$ python3 -q
>>> import numpy as np
>>> from numpy import linalg as LA
>>> np.set_printoptions(precision=4, suppress=True, linewidth=200)
>>> X = np.array([[1, 0, -2, 0], [0, 2, 0, -2], [1, 0, 2, 0], [0, -1, 0, -1]])
>>> np.sort(LA.eigvals(X).real)
array([-1.5616,  1.5   ,  1.5   ,  2.5616])
>>> np.flatnonzero(LA.matrix_power((X != 0) + (X.T != 0) + np.eye(4), 4)[0])
array([0, 2])
>>> E = np.loadtxt("case0.csv", delimiter=",")
>>> E
array([[ 0.,  9.,  9.,  5., -3.,  1.],
       [ 0.,  0.,  6., -9.,  0., -7.],
       [ 0.,  0.,  0.,  1., -7., -8.],
       [ 0.,  0.,  0.,  0.,  1., -1.],
       [ 0.,  0.,  0.,  0.,  0.,  8.],
       [ 0.,  0.,  0.,  0.,  0.,  0.]])
>>> r = LA.matrix_rank(E)
>>> r
np.int64(5)
>>> N = LA.svd(E)[2][r:].T
>>> [int(LA.matrix_rank(np.delete(E, i, axis=0))) for i in range(6)]
[4, 4, 4, 4, 4, 5]
>>> N @ N.T
array([[1., 0., 0., 0., 0., 0.],
       [0., 0., 0., 0., 0., 0.],
       [0., 0., 0., 0., 0., 0.],
       [0., 0., 0., 0., 0., 0.],
       [0., 0., 0., 0., 0., 0.],
       [0., 0., 0., 0., 0., 0.]])
>>> LA.matrix_rank(E.T @ E), LA.matrix_rank(E @ E.T)
(np.int64(5), np.int64(5))
>>> N[:, 0] / N[np.abs(N[:, 0]).round(6).argmax(), 0]
array([1., 0., 0., 0., 0., 0.])
>>> mat = np.load("out19.npy")
>>> mat
array([[-21.5623,  -9.5458, -30.2834,  29.1879,  29.1236],
       [-21.1187,  -9.6756, -29.1447,  28.6307,  30.544 ],
       [-20.7223, -11.0939, -29.7311,  30.0119,  29.3976],
       [-20.9626,  -9.9091, -28.5991,  31.6612,  30.3686],
       [-20.1411,  -9.2192, -30.5774,  29.9917,  30.7385],
       [-20.2288,  -9.6026, -29.7706,  29.5944,  30.8675],
       [-20.9109,  -8.4912, -30.284 ,  31.4147,  31.9679],
       [-19.8055, -10.2057, -31.0422,  29.4655,  28.7639],
       [-18.6889, -10.85  , -30.3517,  31.6954,  29.3063],
       [-20.8558, -11.4725, -30.9583,  30.7215,  28.3638],
       [-20.8871, -10.4886, -29.6704,  32.0081,  31.1188],
       [-19.8406, -11.644 , -31.109 ,  29.3807,  29.5576],
       [-18.7949,  -8.3674, -29.5189,  29.116 ,  30.9094],
       [-22.0192,  -9.6753, -30.8482,  31.1301,  30.5423],
       [-20.5435,  -9.8099, -30.2857,  30.486 ,  28.6498],
       [-19.7753, -10.2703, -29.8384,  28.3357,  30.0175]])
>>> dist = LA.norm(mat[:, None] - mat[None], axis=-1)
>>> np.unravel_index(dist.round(6).argmax(), dist.shape)
(np.int64(9), np.int64(12))
>>> dist.mean(axis=1).argmax()
np.int64(6)
>>> (dist + 1e9 * np.eye(16)).round(6).argmin(axis=1)
array([14,  5, 14, 10,  5,  4,  4, 14, 14,  2,  3,  7,  5, 10,  7,  5])
>>> round(np.log10(LA.cond(mat)))
2
>>> LA.cond(mat) > 100
np.False_
>>> LA.matrix_rank(mat, rtol=0.1)
np.int64(1)
>>> np.argsort(-LA.norm(mat, axis=0).round(6), kind="stable")[:3]
array([3, 2, 4])
>>> gram = np.cov(mat, rowvar=False)
>>> mat.std(axis=0)
array([0.8761, 0.912 , 0.6885, 1.1214, 0.994 ])
>>> np.polyfit(mat[:, 3], mat[:, 0], 1)
array([ -0.1567, -15.7009])
>>> np.argsort(-mat.std(axis=0).round(6), kind="stable")
array([3, 4, 1, 0, 2])
>>> round(float(np.corrcoef(mat[:, 3], mat[:, 0])[0, 1]), 4)
-0.2005
>>> A = np.array([[1.0, 0.2, 0.04], [0.2, 1.0, 0.2], [0.04, 0.2, 1.0]])
>>> # symmetric
>>> low = LA.cholesky(A)
>>> A / np.sqrt(np.outer(np.diag(A), np.diag(A)))
array([[1.  , 0.2 , 0.04],
       [0.2 , 1.  , 0.2 ],
       [0.04, 0.2 , 1.  ]])
>>> low
array([[1.    , 0.    , 0.    ],
       [0.2   , 0.9798, 0.    ],
       [0.04  , 0.196 , 0.9798]])
>>> np.diag(low) ** 2
array([1.  , 0.96, 0.96])
>>> low @ low.T
array([[1.  , 0.2 , 0.04],
       [0.2 , 1.  , 0.2 ],
       [0.04, 0.2 , 1.  ]])
>>> rng = np.random.default_rng(56980)
>>> labels = rng.permutation(3)
>>> labels
array([1, 0, 2])
>>> B = A[labels][:, labels]
>>> np.diag(B)
array([1., 1., 1.])
>>> round(float(LA.det(B)), 4), np.round(LA.det(A[labels]), 4)
(0.9216, np.float64(-0.9216))
>>> np.trace(B)
np.float64(3.0)
>>> B
array([[1.  , 0.2 , 0.2 ],
       [0.2 , 1.  , 0.04],
       [0.2 , 0.04, 1.  ]])
>>> np.einsum("ii->", A)
np.float64(3.0)
>>> np.kron(np.eye(2, dtype=int), A)
array([[1.  , 0.2 , 0.04, 0.  , 0.  , 0.  ],
       [0.2 , 1.  , 0.2 , 0.  , 0.  , 0.  ],
       [0.04, 0.2 , 1.  , 0.  , 0.  , 0.  ],
       [0.  , 0.  , 0.  , 1.  , 0.2 , 0.04],
       [0.  , 0.  , 0.  , 0.2 , 1.  , 0.2 ],
       [0.  , 0.  , 0.  , 0.04, 0.2 , 1.  ]])
>>> B = np.array([[3, -2, 3, 0, 0],
...     [2, 0, -3, 1, 3],
...     [-2, 2, -2, 1, 2],
...     [0, 0, 2, 1, 2],
...     [-1, 2, 1, 0, -1]])
>>> B[-1] = B[0]
>>> J = B + 0.02 * np.eye(5)
>>> J
array([[ 3.02, -2.  ,  3.  ,  0.  ,  0.  ],
       [ 2.  ,  0.02, -3.  ,  1.  ,  3.  ],
       [-2.  ,  2.  , -1.98,  1.  ,  2.  ],
       [ 0.  ,  0.  ,  2.  ,  1.02,  2.  ],
       [ 3.  , -2.  ,  3.  ,  0.  ,  0.02]])
>>> np.argsort(-LA.norm(J, axis=0).round(6), kind="stable")[:3]
array([2, 0, 4])
>>> [round(float(x), 4) for x in LA.svd(J, compute_uv=False)[:3]]
[7.7155, 4.8856, 3.104]
>>> np.allclose(J, J.T)
False
>>> np.round(LA.det(J), 4)
np.float64(0.0953)
>>> np.allclose(J @ J.T, J.T @ J)
False
>>> def softmax(z):
...     e = np.exp(z - z.max(axis=-1, keepdims=True))
...     return e / e.sum(axis=-1, keepdims=True)
... 
>>> softmax(J).sum(axis=1)
array([1., 1., 1., 1., 1.])
>>> np.round(softmax(10 * J[2]), 4) + 0
array([0. , 0.5, 0. , 0. , 0.5])
>>> scores = J @ J.T / np.sqrt(5)
>>> softmax(scores)[2] @ J
array([-1.8869,  1.9432, -2.0052,  1.    ,  2.0279])
>>> softmax(scores).round(6).argmax(axis=1)
array([0, 1, 2, 3, 0])
>>> x = np.array([-1, -2, 2, 2, 1])
>>> LA.norm(J @ x) <= LA.norm(J, 2) * LA.norm(x) + 1e-9
np.True_
>>> J @ (2 * x)
array([13.96, -6.08, -3.92, 16.08, 14.04])
>>> np.einsum("ij,j->i", J, x)
array([ 6.98, -3.04, -1.96,  8.04,  7.02])
>>> J @ np.ones(5)
array([4.02, 3.02, 1.02, 5.02, 4.02])
>>> J @ np.eye(5)[3]
array([0.  , 1.  , 1.  , 1.02, 0.  ])
>>> np.sign((J @ x).round(6))
array([ 1., -1., -1.,  1.,  1.])
>>> J @ x
array([ 6.98, -3.04, -1.96,  8.04,  7.02])
>>> m1 = np.loadtxt("dump.csv", delimiter=",")
>>> m1
array([[-3., -2.,  0.,  0.,  0.,  0.],
       [ 2., -3.,  0.,  0.,  0.,  0.],
       [ 3.,  1.,  0.,  0.,  0.,  0.],
       [ 0.,  0., -3., -2.,  0.,  0.],
       [ 0.,  0.,  2., -3.,  0.,  0.],
       [ 0.,  0.,  3.,  1.,  0.,  0.],
       [ 0.,  0.,  0.,  0., -3., -2.],
       [ 0.,  0.,  0.,  0.,  2., -3.],
       [ 0.,  0.,  0.,  0.,  3.,  1.]])
>>> u, r1 = m1[4], m1[7]
>>> u @ r1
np.float64(0.0)
>>> p = (u @ r1) / (u @ u) * u
>>> p
array([ 0.,  0.,  0., -0.,  0.,  0.])
>>> round(float(LA.norm(u + r1) ** 2 + LA.norm(u - r1) ** 2), 4)
52.0
>>> np.outer(u, r1)
array([[ 0.,  0.,  0.,  0.,  0., -0.],
       [ 0.,  0.,  0.,  0.,  0., -0.],
       [ 0.,  0.,  0.,  0.,  4., -6.],
       [-0., -0., -0., -0., -6.,  9.],
       [ 0.,  0.,  0.,  0.,  0., -0.],
       [ 0.,  0.,  0.,  0.,  0., -0.]])
>>> LA.matrix_rank(np.outer(u, r1))
np.int64(1)
>>> B = np.c_[m1[:, :3] @ np.array([[-2, 1, -1], [-3, 1, -3], [-3, 2, -3]]), np.array([2, 2, 5, 1, 3, 4, 0, 5, 3])]
>>> B
array([[12., -5.,  9.,  2.],
       [ 5., -1.,  7.,  2.],
       [-9.,  4., -6.,  5.],
       [ 9., -6.,  9.,  1.],
       [-6.,  4., -6.,  3.],
       [-9.,  6., -9.,  4.],
       [ 0.,  0.,  0.,  0.],
       [ 0.,  0.,  0.,  5.],
       [ 0.,  0.,  0.,  3.]])
>>> np.round(LA.norm(B - m1 @ LA.lstsq(m1, B)[0], axis=0), 4) + 0
array([0.    , 0.    , 0.    , 5.7985])
>>> LA.norm(LA.qr(m1)[0].T @ B, axis=0) ** 2 / ((B ** 2).sum(axis=0) + 1e-12)
array([1.    , 1.    , 1.    , 0.6385])
>>> LA.matrix_rank(B)
np.int64(4)
>>> proj = B @ LA.solve(B.T @ B, B.T)
>>> np.diag(proj)
array([0.7191, 0.9791, 0.6077, 0.5384, 0.2192, 0.4624, 0.    , 0.3486, 0.1255])
>>> round(np.trace(proj), 4)
np.float64(4.0)
>>> x = np.array([8, 1, 8, 7, 3, 0])
>>> LA.norm(m1 @ x) <= LA.norm(m1, 2) * LA.norm(x) + 1e-9
np.True_
>>> (m1 * x).sum(axis=1)
array([-26.,  13.,  25., -38.,  -5.,  31.,  -9.,   6.,   9.])
>>> (m1 @ x).argmax()
np.int64(5)
>>> np.sign((m1 @ x).round(6))
array([-1.,  1.,  1., -1., -1.,  1., -1.,  1.,  1.])
>>> m1 @ x
array([-26.,  13.,  25., -38.,  -5.,  31.,  -9.,   6.,   9.])
>>> x = np.array([-7, -9, -2, -2, 4, 2])
>>> rhs = m1 @ x
>>> LA.lstsq(m1, rhs)[0]
array([-7., -9., -2., -2.,  4.,  2.])
>>> rhs
array([ 39.,  13., -30.,  10.,   2.,  -8., -16.,   2.,  14.])
>>> LA.solve(m1.T @ m1, m1.T @ rhs)
array([-7., -9., -2., -2.,  4.,  2.])
>>> rhs = rhs + 0.05 * rng.normal(size=9)
>>> rhs
array([ 39.0242,  13.0237, -30.0759,   9.8924,   2.0255,  -8.0592, -16.088 ,   2.0687,  13.9476])
>>> c, *_ = LA.lstsq(m1, rhs)
>>> np.round(m1.T @ (rhs - m1 @ c), 4) + 0
array([0., 0., 0., 0., 0., 0.])
>>> [round(float(LA.norm(LA.solve(m1.T @ m1 + lam * np.eye(6), m1.T @ rhs))), 2) for lam in (0, 1, 10, 100)]
[12.58, 11.96, 8.36, 2.15]
>>> np.round(LA.norm(rhs - m1 @ c), 4)
np.float64(0.1655)
>>> c
array([-7.0099, -9.0118, -1.9916, -1.9961,  4.0123,  1.9915])
>>> c.round()
array([-7., -9., -2., -2.,  4.,  2.])
